$ ipython --no-banner

In [1]: import numpy as np

In [2]: np.set_printoptions(precision=1, suppress=True, linewidth=100, legacy="1.25")

In [3]: def rd(a):
   ...:     return np.round(a, 1) + 0
   ...: 

In [4]: M2 = np.array([[2, 3], [4, 3], [5, 5]])

In [5]: data = np.tile(M2, (2, 3))

In [6]: print(data)
[[2 3 2 3 2 3]
 [4 3 4 3 4 3]
 [5 5 5 5 5 5]
 [2 3 2 3 2 3]
 [4 3 4 3 4 3]
 [5 5 5 5 5 5]]

In [7]: # rows 0 and 3 are equal

In [8]: Uu, sv, Vt = np.linalg.svd(data)

In [9]: vecs = Vt[:(sv > 1e-8).sum()]

In [10]: rng = np.random.default_rng(442)

In [11]: x0 = data[1] + -3 * data[0] + rng.integers(2) * np.eye(6)[3]

In [12]: print(x0)
[-2. -6. -2. -5. -2. -6.]

In [13]: print(rd(np.linalg.norm(x0 - vecs.T @ vecs @ x0)))
0.8

In [14]: blk = np.stack([data, -1 * data, data[::-1]])

In [15]: print(rd(np.linalg.norm(blk, axis=(1, 2))))
[23. 23. 23.]

In [16]: print((blk @ data.T).shape)
(3, 6, 6)

In [17]: print(blk.shape)
(3, 6, 6)

In [18]: print(np.linalg.matrix_rank(blk.reshape(3, -1)))
2

In [19]: print(np.einsum("bij,cij->bc", blk, blk))
[[ 528 -528  450]
 [-528  528 -450]
 [ 450 -450  528]]

In [20]: print(rd(np.sort(np.abs(np.linalg.eigvals(data)))))
[ 0.  0.  0.  0.  0. 22.]

In [21]: print((data + data.T) / 2)
[[2.  3.5 3.5 2.5 3.  4. ]
 [3.5 3.  4.5 3.  3.5 4. ]
 [3.5 4.5 5.  3.5 4.5 5. ]
 [2.5 3.  3.5 3.  2.5 4. ]
 [3.  3.5 4.5 2.5 4.  4. ]
 [4.  4.  5.  4.  4.  5. ]]

In [22]: print(data @ data)
[[ 55  55  55  55  55  55]
 [ 77  77  77  77  77  77]
 [110 110 110 110 110 110]
 [ 55  55  55  55  55  55]
 [ 77  77  77  77  77  77]
 [110 110 110 110 110 110]]

In [23]: print(rd(np.linalg.det(data)))
0.0

In [24]: print(np.allclose(data @ data.T, data.T @ data))
False

In [25]: print(np.allclose(data, data.T))
False

In [26]: print(np.trace(data))
22

In [27]: data.inv()
AttributeError: 'numpy.ndarray' object has no attribute 'inv'


In [28]: print((data - data.T) / 2)
[[ 0.  -0.5 -1.5  0.5 -1.  -1. ]
 [ 0.5  0.  -0.5  0.   0.5 -1. ]
 [ 1.5  0.5  0.   1.5  0.5  0. ]
 [-0.5  0.  -1.5  0.  -0.5 -1. ]
 [ 1.  -0.5 -0.5  0.5  0.  -1. ]
 [ 1.   1.   0.   1.   1.   0. ]]

In [29]: print(np.linalg.matrix_power(data, 3))
[[1210 1210 1210 1210 1210 1210]
 [1694 1694 1694 1694 1694 1694]
 [2420 2420 2420 2420 2420 2420]
 [1210 1210 1210 1210 1210 1210]
 [1694 1694 1694 1694 1694 1694]
 [2420 2420 2420 2420 2420 2420]]

In [30]: w1 = np.array([[2, 1, 0], [0, 4, 3], [5, 3, 5], [2, 3, 5], [0, 2, 0], [5, 1, 0]])

In [31]: b = np.array([-2, 0, 2])

In [32]: hid = np.maximum(data @ w1 + b, 0)

In [33]: print((hid > 0).mean(axis=0))
[1. 1. 1.]

In [34]: print(np.linalg.matrix_rank(hid))
3

In [35]: print((hid > 0).astype(int))
[[1 1 1]
 [1 1 1]
 [1 1 1]
 [1 1 1]
 [1 1 1]
 [1 1 1]]

In [36]: cent = np.array([[0, -2], [1, 1], [-1, -1]])

In [37]: print((hid @ cent).round(6).argmax(axis=1))
[0 0 0 0 0 0]

In [38]: print(w1 @ cent)
[[  1  -3]
 [  1   1]
 [ -2 -12]
 [ -2  -6]
 [  2   2]
 [  1  -9]]

In [39]: F = 4 * np.eye(3) + np.eye(3, k=1)

In [40]: print(F)
[[4. 1. 0.]
 [0. 4. 1.]
 [0. 0. 4.]]

In [41]: print(np.einsum("ij,ji->", F, F))
48.0

In [42]: print(np.poly(F))
[  1. -12.  48. -64.]

In [43]: print(rd(np.linalg.eigvals(F)))
[4. 4. 4.]

In [44]: print(rd(np.linalg.eigvals(F).sum().real))
12.0

In [45]: print(rd(np.linalg.det(2 * F)), rd(np.linalg.det(F)))
512.0 64.0

In [46]: print(np.kron(np.eye(2, dtype=int), F))
[[4. 1. 0. 0. 0. 0.]
 [0. 4. 1. 0. 0. 0.]
 [0. 0. 4. 0. 0. 0.]
 [0. 0. 0. 4. 1. 0.]
 [0. 0. 0. 0. 4. 1.]
 [0. 0. 0. 0. 0. 4.]]

In [47]: M2 = F[0, 0] * F[1:] - np.outer(F[1:, 0], F[0])

In [48]: print(M2)
[[ 0. 16.  4.]
 [ 0.  0. 16.]]

In [49]: print(np.linalg.matrix_rank(M2), np.linalg.matrix_rank(F))
2 3

In [50]: f = np.array([1, 2, 1])

In [51]: M2 = F + np.outer(f, np.eye(3)[0])

In [52]: print(np.linalg.matrix_rank(M2 - F))
1

In [53]: labels = rng.permutation(3)

In [54]: print(labels)
[2 0 1]

In [55]: M2 = F[labels][:, labels]

In [56]: print(np.allclose(M2, F))
False

In [57]: print(rd(np.linalg.det(M2)), rd(np.linalg.det(F[labels])))
64.0 64.0

In [58]: labels = rng.permutation(3)

In [59]: M2 = F[:, labels] * rng.choice([-1, 1], 3)

In [60]: print(M2)
[[-0. -1.  4.]
 [-1. -4.  0.]
 [-4. -0.  0.]]

In [61]: Uu, _, Vt = np.linalg.svd(F.T @ M2)

In [62]: print(labels)
[2 1 0]

In [63]: print(rd(Uu @ Vt))
[[ 0.  0.  1.]
 [ 0. -1.  0.]
 [-1.  0.  0.]]

In [64]: arr = np.loadtxt("case12.csv", delimiter=",")

In [65]: print(rd(arr))
[[ 0.4 -0.3  0.6 -0.6]
 [ 0.8  2.4  0.9  0. ]
 [ 1.1  1.3  1.4 -0.7]
 [-0.3  0.8 -0.5  0.7]]

In [66]: print(np.allclose(arr @ arr.T, arr.T @ arr))
False

In [67]: print(rd(np.trace(arr)))
4.9

In [68]: print(rd(np.linalg.matrix_power(arr, 2)))
[[ 0.8 -0.5  1.1 -1. ]
 [ 3.2  6.7  4.  -1.1]
 [ 3.3  4.2  4.4 -2.2]
 [-0.2  2.  -0.5  1. ]]

In [69]: print(rd(arr @ arr))
[[ 0.8 -0.5  1.1 -1. ]
 [ 3.2  6.7  4.  -1.1]
 [ 3.3  4.2  4.4 -2.2]
 [-0.2  2.  -0.5  1. ]]

In [70]: print(rd(np.sort(np.abs(np.linalg.eigvals(arr)))))
[0.  0.  1.8 3.1]

In [71]: K = np.load("w.npy")

In [72]: print(rd(K))
[[  5.8  -2.4  10.   11.5 -15.3]
 [  5.6  -2.4   9.6  11.  -14.8]
 [  5.6  -2.4   9.6  10.9 -14.7]
 [  0.9  -0.4   0.8  -0.4  -1.6]
 [  0.9  -0.4   0.8  -0.4  -1.6]
 [  0.1   0.    0.   -0.1   0. ]
 [ -0.6   0.    0.    0.7   0.2]
 [ -3.3  -0.5  -0.2   2.1   1.4]
 [ -6.6  -1.1  -1.2   1.9   3.4]
 [ -8.5  -1.4  -1.9   1.4   4.8]
 [ -9.6  -1.6  -2.4   1.    5.6]
 [ -9.9  -1.6  -2.5   0.9   5.8]
 [-10.5  -1.7  -2.7   0.7   6.3]
 [-14.5  -2.3  -4.6  -1.3   9.6]
 [-15.1  -2.4  -4.9  -1.6  10.1]
 [-16.7  -2.6  -5.7  -2.5  11.5]
 [-18.1  -2.8  -6.5  -3.3  12.7]]

In [73]: def softmax(z):
    ...:     e = np.exp(z - z.max(axis=-1, keepdims=True))
    ...:     return e / e.sum(axis=-1, keepdims=True)
    ...: 

In [74]: print(rd(softmax(10 * K[0])))
[0. 0. 0. 1. 0.]

In [75]: print(rd(softmax(K[0])))
[0.  0.  0.2 0.8 0. ]

In [76]: print(rd(softmax(K[0] + 3)))
[0.  0.  0.2 0.8 0. ]

In [77]: print(rd(softmax(K).sum(axis=1)))
[1. 1. 1. 1. 1. 1. 1. 1. 1. 1. 1. 1. 1. 1. 1. 1. 1.]

In [78]: att = K @ K.T / np.sqrt(5)

In [79]: print(softmax(att).round(6).argmax(axis=1))
[ 0  0  0  0  0  3 16 16 16 16 16 16 16 16 16 16 16]

In [80]: print(rd(softmax(att)[0] @ K))
[  5.8  -2.4  10.   11.5 -15.3]

In [81]: W0 = np.loadtxt("a.csv", delimiter=",")

In [82]: print(W0)
[[ 8.  6.  7.]
 [-1. -7.  3.]
 [ 1. -1. -8.]]

In [83]: labels = rng.permutation(3)

In [84]: M2 = W0[:, labels] * rng.choice([-1, 1], 3)

In [85]: print(M2)
[[-6. -8.  7.]
 [ 7.  1.  3.]
 [ 1. -1. -8.]]

In [86]: Uu, _, Vt = np.linalg.svd(W0.T @ M2)

In [87]: print(labels)
[1 0 2]

In [88]: print(rd(np.linalg.lstsq(W0, M2)[0]))
[[ 0. -1.  0.]
 [-1.  0.  0.]
 [ 0.  0.  1.]]
